$ python3 -q
>>> import numpy as np
>>> np.set_printoptions(suppress=True, linewidth=160)
>>> tidy = lambda a: np.round(a, 3) + 0
>>> other = np.array([[-1, -2, 1, 3], [-3, 3, -2, -1], [-2, 3, 1, 3], [0, 1, -2, 3]])
>>> C = np.array([[1]])
>>> K = np.block([[other, np.zeros((4, 1))], [np.zeros((1, 4)), C]])
>>> print(K)
[[-1. -2.  1.  3.  0.]
 [-3.  3. -2. -1.  0.]
 [-2.  3.  1.  3.  0.]
 [ 0.  1. -2.  3.  0.]
 [ 0.  0.  0.  0.  1.]]
>>> rng = np.random.default_rng(525460)
>>> labels = rng.permutation(5)
>>> other = K[:, labels] * rng.choice([-1, 1], 5)
>>> print(other)
[[-1.  0. -3. -2.  1.]
 [ 2.  0.  1.  3.  3.]
 [-1.  0. -3.  3.  2.]
 [ 2.  0. -3.  1. -0.]
 [-0.  1. -0.  0. -0.]]
>>> U, _, Vh = np.linalg.svd(K.T @ other)
>>> print(labels)
[2 4 3 1 0]
>>> print(tidy(U @ Vh))
[[ 0.  0.  0.  0. -1.]
 [ 0.  0.  0.  1.  0.]
 [-1.  0.  0.  0.  0.]
 [ 0.  0. -1.  0.  0.]
 [ 0.  1.  0.  0.  0.]]
>>> W = np.array([[2, 2, 0, 2, 0, 0],
...     [0, 2, 2, 2, 0, 0],
...     [1, 1, 1, 0, 1, 0],
...     [1, 0, 2, 0, 0, 2],
...     [2, 1, 2, 1, 2, 0]])
>>> c = np.array([1, -1, 1, 0, 2, 0])
>>> act = np.maximum(other @ W + c, 0)
>>> print((act > 0).astype(int))
[[0 0 0 0 1 0]
 [1 1 1 1 1 1]
 [1 0 1 0 1 1]
 [1 0 0 1 0 1]
 [1 1 1 1 1 0]]
>>> print((act > 0).mean(axis=0))
[0.8 0.4 0.6 0.6 0.8 0.6]
>>> print(np.linalg.matrix_rank(act))
5
>>> print(act)
[[ 0.  0.  0.  0.  1.  0.]
 [15.  7. 14.  7.  9.  6.]
 [ 3.  0.  8.  0.  3.  6.]
 [ 3.  0.  0.  4.  0.  2.]
 [ 1.  1.  3.  2.  2.  0.]]
>>> C = np.array([[5, 0], [0, 2], [2, 3], [1, 2], [2, 4], [3, 1]])
>>> print(act @ C)
[[  2.   4.]
 [146. 112.]
 [ 55.  42.]
 [ 25.  10.]
 [ 17.  23.]]
>>> print(tidy(np.linalg.eigvals(K)))
[-2.283+0.j     3.936+0.j     2.174+3.752j  2.174-3.752j  1.   +0.j   ]
>>> print(np.einsum("ij,ji->", K, K))
3.0
>>> print(np.kron(np.eye(2, dtype=int), K))
[[-1. -2.  1.  3.  0. -0. -0.  0.  0.  0.]
 [-3.  3. -2. -1.  0. -0.  0. -0. -0.  0.]
 [-2.  3.  1.  3.  0. -0.  0.  0.  0.  0.]
 [ 0.  1. -2.  3.  0.  0.  0. -0.  0.  0.]
 [ 0.  0.  0.  0.  1.  0.  0.  0.  0.  0.]
 [-0. -0.  0.  0.  0. -1. -2.  1.  3.  0.]
 [-0.  0. -0. -0.  0. -3.  3. -2. -1.  0.]
 [-0.  0.  0.  0.  0. -2.  3.  1.  3.  0.]
 [ 0.  0. -0.  0.  0.  0.  1. -2.  3.  0.]
 [ 0.  0.  0.  0.  0.  0.  0.  0.  0.  1.]]
>>> print(tidy(np.linalg.det(2 * K)), tidy(np.linalg.det(K)))
-5408.0 -169.0
>>> print(tidy(np.linalg.det(K.T)))
-169.0
>>> print(np.einsum("ii->", K))
7.0
>>> other = K[0, 0] * K[1:] - np.outer(K[1:, 0], K[0])
>>> print(other)
[[ 0. -9.  5. 10.  0.]
 [ 0. -7.  1.  3.  0.]
 [ 0. -1.  2. -3. -0.]
 [ 0.  0. -0. -0. -1.]]
>>> print(np.linalg.matrix_rank(other), np.linalg.matrix_rank(K))
4 5
>>> print(np.flatnonzero(~other.round(6).any(axis=1)))
[]
>>> vec = np.array([3, 3, 2, 0, 1])
>>> h1 = np.maximum(other @ vec, 0)
>>> print(tidy(np.tanh(other @ vec)))
[-1.    -1.     0.762 -0.762]
>>> J = np.load("case9.npy")
>>> print(J)
[[-2  0  3]
 [ 0 -1 -5]
 [-2  0  3]]
>>> U, sigma, Vh = np.linalg.svd(J)
>>> print(np.argmax(sigma[:-1] / (sigma[1:] + 1e-6)) + 1)
2
>>> other = U[:, :2] @ np.diag(sigma[:2]) @ Vh[:2]
>>> print(tidy(np.linalg.norm(J - other) / np.linalg.norm(J)))
0.0
>>> print(tidy(np.abs(J - other).max()))
0.0
>>> print(tidy(other))
[[-2.  0.  3.]
 [ 0. -1. -5.]
 [-2.  0.  3.]]
>>> print(np.linalg.matrix_rank(other))
2
>>> q, vecs = np.linalg.qr(K[:, :3])[0], np.linalg.qr(K[:, 3:])[0]
>>> sigma = np.linalg.svd(q.T @ vecs, compute_uv=False)
>>> print(tidy(sigma))
[0.371 0.   ]
>>> print(tidy(np.degrees(np.arccos(sigma.clip(0, 1)))))
[68.213 90.   ]
>>> print((sigma > 0.9).sum())
0
>>> print(tidy(np.linalg.norm(q @ q.T - vecs @ vecs.T, 2)))
1.0
>>> X = np.load("data.npy")
>>> print(X)
[[ 1  0  0]
 [-2  1  0]
 [-4  0 -1]]
>>> # triangular
>>> other = X + rng.integers(-2, 3, (3, 1)) @ rng.integers(-2, 3, (1, 3))
>>> print(other)
[[ 1 -4 -2]
 [-2 -3 -2]
 [-4  0 -1]]
>>> print(tidy(np.linalg.svd(other - X, compute_uv=False)))
[6.325 0.    0.   ]
>>> print(np.abs(other - X).sum(axis=1))
[6 6 0]
>>> print(other - X)
[[ 0 -4 -2]
 [ 0 -4 -2]
 [ 0  0  0]]
>>> C2 = other.T @ other
>>> print(np.trace(C2), (other ** 2).sum())
55 55
>>> print(np.diag(C2))
[21 25  9]
>>> print(np.linalg.matrix_rank(C2))
3
>>> print(tidy(np.linalg.svd(other, compute_uv=False) ** 2))
[34.815 20.172  0.013]
>>> t = np.radians(30)
>>> Rm = np.eye(3)
>>> Rm[1, 1] = Rm[0, 0] = np.cos(t)
>>> Rm[1, 0], Rm[0, 1] = -np.sin(t), np.sin(t)
>>> print(tidy(Rm))
[[ 0.866  0.5    0.   ]
 [-0.5    0.866  0.   ]
 [ 0.     0.     1.   ]]
>>> other = X @ Rm.T
>>> print(np.allclose(X @ X.T, other @ other.T))
True
>>> m1 = np.load("arr.npy")
>>> print(m1)
[[-2  1  2 -2 -3]
 [-2  0  2 -3  1]
 [-2  2  2  2  3]
 [ 2 -2 -3  2  2]]
>>> def softmax(z):
...     e = np.exp(z - z.max(axis=-1, keepdims=True))
...     return e / e.sum(axis=-1, keepdims=True)
... 
>>> print(tidy(softmax(m1[2] + 3)))
[0.003 0.174 0.174 0.174 0.474]
>>> print(tidy(softmax(10 * m1[2])))
[0. 0. 0. 0. 1.]
>>> scores = m1 @ m1.T / np.sqrt(5)
>>> print(softmax(scores).round(6).argmax(axis=1))
[0 1 2 3]
>>> other = m1 + rng.integers(-2, 3, (4, 3)) @ rng.integers(-2, 3, (3, 5))
>>> print(other)
[[-6  1 -4 -2  1]
 [-7  1 -3 -5  1]
 [ 1  4  6  0 -1]
 [-3 -1 -8  0  2]]
>>> print(np.linalg.matrix_rank(other - m1, tol=1e-8))
3
>>> other = np.array([[0, 1], [0, 1]])
>>> C = np.kron(other, m1)
>>> print(tidy(np.linalg.norm(C, 2)), tidy(np.linalg.norm(other, 2) * np.linalg.norm(m1, 2)))
10.447 10.447
>>> A = np.loadtxt("out6.csv", delimiter=",")
>>> print(A)
[[-1.  0.  0.  0.  0.  0.]
 [-3.  3.  0.  0.  0.  0.]
 [ 0.  0.  0.  0.  0.  0.]
 [ 0.  0. -1.  0.  0.  0.]
 [ 0.  0. -3.  3.  0.  0.]
 [ 0.  0.  0.  0.  0.  0.]
 [ 0.  0.  0.  0. -1.  0.]
 [ 0.  0.  0.  0. -3.  3.]
 [ 0.  0.  0.  0.  0.  0.]]
>>> other = A[0, 0] * A[1:] - np.outer(A[1:, 0], A[0])
>>> print(other)
[[ 0. -3.  0.  0.  0.  0.]
 [ 0. -0. -0. -0. -0. -0.]
 [ 0. -0.  1. -0. -0. -0.]
 [ 0. -0.  3. -3. -0. -0.]
 [ 0. -0. -0. -0. -0. -0.]
 [ 0. -0. -0. -0.  1. -0.]
 [ 0. -0. -0. -0.  3. -3.]
 [ 0. -0. -0. -0. -0. -0.]]
>>> print(np.flatnonzero(~other.round(6).any(axis=1)))
[1 4 7]
>>> print(A[:, 0] / A[0, 0])
[ 1.  3. -0. -0. -0. -0. -0. -0. -0.]
>>> vec = np.array([2, 1, 3, 1, 3, -1])
>>> y = A @ vec
>>> print(tidy(np.linalg.pinv(A) @ A))
[[1. 0. 0. 0. 0. 0.]
 [0. 1. 0. 0. 0. 0.]
 [0. 0. 1. 0. 0. 0.]
 [0. 0. 0. 1. 0. 0.]
 [0. 0. 0. 0. 1. 0.]
 [0. 0. 0. 0. 0. 1.]]
>>> y = y + 0.05 * rng.normal(size=9)
>>> print(tidy(y))
[ -1.857  -2.987   0.095  -2.977  -6.007  -0.006  -3.009 -11.962   0.056]
>>> c, *_ = np.linalg.lstsq(A, y)
>>> print(tidy(np.linalg.norm(y - A @ c)))
0.111
>>> print([round(float(np.linalg.norm(np.linalg.solve(A.T @ A + lam * np.eye(6), A.T @ y))), 2) for lam in (0, 1, 10, 100)])
[4.9, 3.36, 2.16, 0.52]
>>> W0 = np.load("m.npy")
>>> print(W0)
[[-1.371  0.271  0.943]
 [ 1.107 -1.175 -1.345]
 [-1.789  2.125  1.891]
 [-0.518 -0.112  0.2  ]
 [-0.719  1.415  1.621]
 [-0.139  0.481  0.305]
 [ 2.072 -1.468 -1.747]
 [ 0.534  0.099 -0.222]
 [-0.285  0.554 -0.184]
 [ 3.905 -3.675 -3.564]
 [ 2.131 -1.964 -1.879]
 [-1.297  0.883  1.263]]
>>> other = np.array([[-1, 0], [-1, 0], [-2, 0]])
>>> print(np.linalg.matrix_rank(np.vstack([W0, other.T])))
3
>>> print(tidy(other.T @ W0.T))
[[-0.786  2.758 -4.118  0.23  -3.938 -0.952  2.89  -0.189  0.099  6.898  3.591 -2.112]
 [ 0.     0.     0.     0.     0.     0.     0.     0.     0.     0.     0.     0.   ]]
>>> print(tidy(W0 @ other))
[[-0.786  0.   ]
 [ 2.758  0.   ]
 [-4.118  0.   ]
 [ 0.23   0.   ]
 [-3.938  0.   ]
 [-0.952  0.   ]
 [ 2.89   0.   ]
 [-0.189  0.   ]
 [ 0.099  0.   ]
 [ 6.898  0.   ]
 [ 3.591  0.   ]
 [-2.112  0.   ]]
>>> print(tidy(np.einsum("ij,ij->i", W0, W0)))
[ 2.842  4.415 11.292  0.321  5.147  0.344  9.5    0.344  0.422 41.457 11.929  4.057]
>>> print(tidy(np.einsum("ik,kj->ij", W0, other)))
[[-0.786  0.   ]
 [ 2.758  0.   ]
 [-4.118  0.   ]
 [ 0.23   0.   ]
 [-3.938  0.   ]
 [-0.952  0.   ]
 [ 2.89   0.   ]
 [-0.189  0.   ]
 [ 0.099  0.   ]
 [ 6.898  0.   ]
 [ 3.591  0.   ]
 [-2.112  0.   ]]
>>> C = W0[[5, 0]].astype(float)
>>> for _ in range(6):
...     labels = np.linalg.norm(W0[:, None] - C, axis=-1).argmin(axis=1)
...     C = np.array([W0[labels == j].mean(axis=0) for j in range(2)])
... 
>>> print(labels)
[1 0 1 1 1 1 0 1 1 0 0 1]
>>> print(np.bincount(labels))
[4 8]
>>> print(tidy(C[1] - C[0]))
[-3.002  2.785  2.861]
>>> print(np.abs(C[1] - C[0]).argmax())
0
>>> print(tidy(C))
[[ 2.304 -2.07  -2.134]
 [-0.698  0.714  0.727]]
>>> u = np.array([5, 0])
>>> print(tidy(np.correlate(W0[7], W0[5], "full")))
[ 0.163  0.287 -0.094 -0.121  0.031]
>>> print(np.polyval(u, W0[7]))
[ 2.67   0.495 -1.11 ]
>>> print(tidy(np.cross(W0[7, :3], W0[5, :3])))
[ 0.137 -0.132  0.271]
>>> u, v = W0[10], W0[1]
>>> print(tidy(u @ u))
11.929
>>> pr = (u @ v) / (u @ u) * u
>>> print(np.linalg.matrix_rank(np.outer(u, v)))
1
>>> print(tidy(np.linalg.norm(u + v) ** 2 + np.linalg.norm(u - v) ** 2))
32.688
>>> arr = np.array([[1, 0, 0], [1, 1, 0], [0, 1, 1]])
>>> u = np.array([1, 1, 1])
>>> other = arr + np.outer(u, np.eye(3)[2])
>>> print(np.linalg.matrix_rank(np.linalg.inv(other) - np.linalg.inv(arr), tol=1e-8))
1
>>> print(other)
[[1. 0. 1.]
 [1. 1. 1.]
 [0. 1. 2.]]
>>> print(tidy(np.linalg.det(other) / np.linalg.det(arr)), tidy(1 + np.linalg.solve(arr, u)[2]))
2.0 2.0
>>> q, vecs = np.linalg.qr(A[:, :4])[0], np.linalg.qr(A[:, 4:])[0]
>>> sigma = np.linalg.svd(q.T @ vecs, compute_uv=False)
>>> print((sigma > 0.9).sum())
0
>>> print(tidy(np.degrees(np.arccos(sigma.clip(0, 1)))))
[90. 90.]
>>> print(tidy(np.linalg.norm(q @ q.T - vecs @ vecs.T, 2)))
1.0
